$ python -q
>>> import numpy as np
>>> np.set_printoptions(suppress=True, linewidth=140)
>>> arr = np.loadtxt("m.csv", delimiter=",")
>>> arr
array([[  50.,  -90.,   85.,  -65.,   25.,   45.,  -55.,   25.,  -55.,  -15.,  -10.,   45.,  -70.,  -15.],
       [ -90.,  162., -153.,  117.,  -45.,  -81.,   99.,  -45.,   99.,   27.,   18.,  -81.,  126.,   27.],
       [  85., -153.,  145., -112.,   40.,   78.,  -94.,   38.,  -95.,  -25.,  -10.,   76., -119.,  -25.],
       [ -65.,  117., -112.,   89.,  -25.,  -63.,   73.,  -19.,   76.,   18.,   -8.,  -57.,   91.,   18.],
       [  25.,  -45.,   40.,  -25.,   25.,   15.,  -25.,   35.,  -20.,  -10.,  -40.,   25.,  -35.,  -10.],
       [  45.,  -81.,   78.,  -63.,   15.,   45.,  -51.,    9.,  -54.,  -12.,   12.,   39.,  -63.,  -12.],
       [ -55.,   99.,  -94.,   73.,  -25.,  -51.,   61.,  -23.,   62.,   16.,    4.,  -49.,   77.,   16.],
       [  25.,  -45.,   38.,  -19.,   35.,    9.,  -23.,   53.,  -14.,  -12.,  -68.,   27.,  -35.,  -12.],
       [ -55.,   99.,  -95.,   76.,  -20.,  -54.,   62.,  -14.,   65.,   15.,  -10.,  -48.,   77.,   15.],
       [ -15.,   27.,  -25.,   18.,  -10.,  -12.,   16.,  -12.,   15.,    5.,   10.,  -14.,   21.,    5.],
       [ -10.,   18.,  -10.,   -8.,  -40.,   12.,    4.,  -68.,  -10.,   10.,  100.,  -16.,   14.,   10.],
       [  45.,  -81.,   76.,  -57.,   25.,   39.,  -49.,   27.,  -48.,  -14.,  -16.,   41.,  -63.,  -14.],
       [ -70.,  126., -119.,   91.,  -35.,  -63.,   77.,  -35.,   77.,   21.,   14.,  -63.,   98.,   21.],
       [ -15.,   27.,  -25.,   18.,  -10.,  -12.,   16.,  -12.,   15.,    5.,   10.,  -14.,   21.,    5.]])
>>> # symmetric, so the eigenvalues are real
>>> rng = np.random.default_rng(784338)
>>> M2 = arr + rng.integers(-2, 3, (14, 2)) @ rng.integers(-2, 3, (2, 14))
>>> M2
array([[  50.,  -89.,   86.,  -64.,   25.,   45.,  -54.,   26.,  -58.,  -17.,  -11.,   44.,  -72.,  -12.],
       [ -87.,  166., -149.,  115.,  -45.,  -75.,   97.,  -50.,   99.,   25.,   17.,  -76.,  130.,   27.],
       [  87., -149.,  149., -112.,   40.,   82.,  -94.,   36.,  -99.,  -29.,  -12.,   78., -119.,  -21.],
       [ -67.,  115., -114.,   91.,  -25.,  -67.,   75.,  -15.,   74.,   18.,   -8.,  -61.,   87.,   20.],
       [  21.,  -51.,   34.,  -23.,   25.,    7.,  -23.,   41.,  -18.,   -6.,  -38.,   19.,  -39.,  -12.],
       [  45.,  -82.,   77.,  -64.,   15.,   45.,  -52.,    8.,  -51.,  -10.,   13.,   40.,  -61.,  -15.],
       [ -53.,  101.,  -92.,   71.,  -25.,  -47.,   59.,  -27.,   64.,   16.,    4.,  -45.,   81.,   14.],
       [  21.,  -51.,   32.,  -17.,   35.,    1.,  -21.,   59.,  -12.,   -8.,  -66.,   21.,  -39.,  -14.],
       [ -54.,   99.,  -95.,   74.,  -20.,  -52.,   60.,  -17.,   69.,   17.,   -9.,  -45.,   81.,   11.],
       [ -15.,   26.,  -26.,   17.,  -10.,  -12.,   15.,  -13.,   18.,    7.,   11.,  -13.,   23.,    2.],
       [  -8.,   21.,   -7.,   -9.,  -40.,   16.,    3.,  -71.,  -11.,    8.,   99.,  -13.,   16.,   11.],
       [  42.,  -86.,   71.,  -56.,   25.,   33.,  -48.,   31.,  -45.,  -10.,  -14.,   37.,  -65.,  -17.],
       [ -70.,  125., -120.,   90.,  -35.,  -63.,   76.,  -36.,   80.,   23.,   15.,  -62.,  100.,   18.],
       [ -14.,   29.,  -23.,   18.,  -10.,  -10.,   16.,  -13.,   13.,    3.,    9.,  -13.,   21.,    7.]])
>>> np.linalg.matrix_rank(M2 - arr, tol=1e-8)
np.int64(2)
>>> np.round(np.linalg.svd(M2 - arr, compute_uv=False), 3) + 0
array([34.106, 18.021,  0.   ,  0.   ,  0.   ,  0.   ,  0.   ,  0.   ,  0.   ,  0.   ,  0.   ,  0.   ,  0.   ,  0.   ])
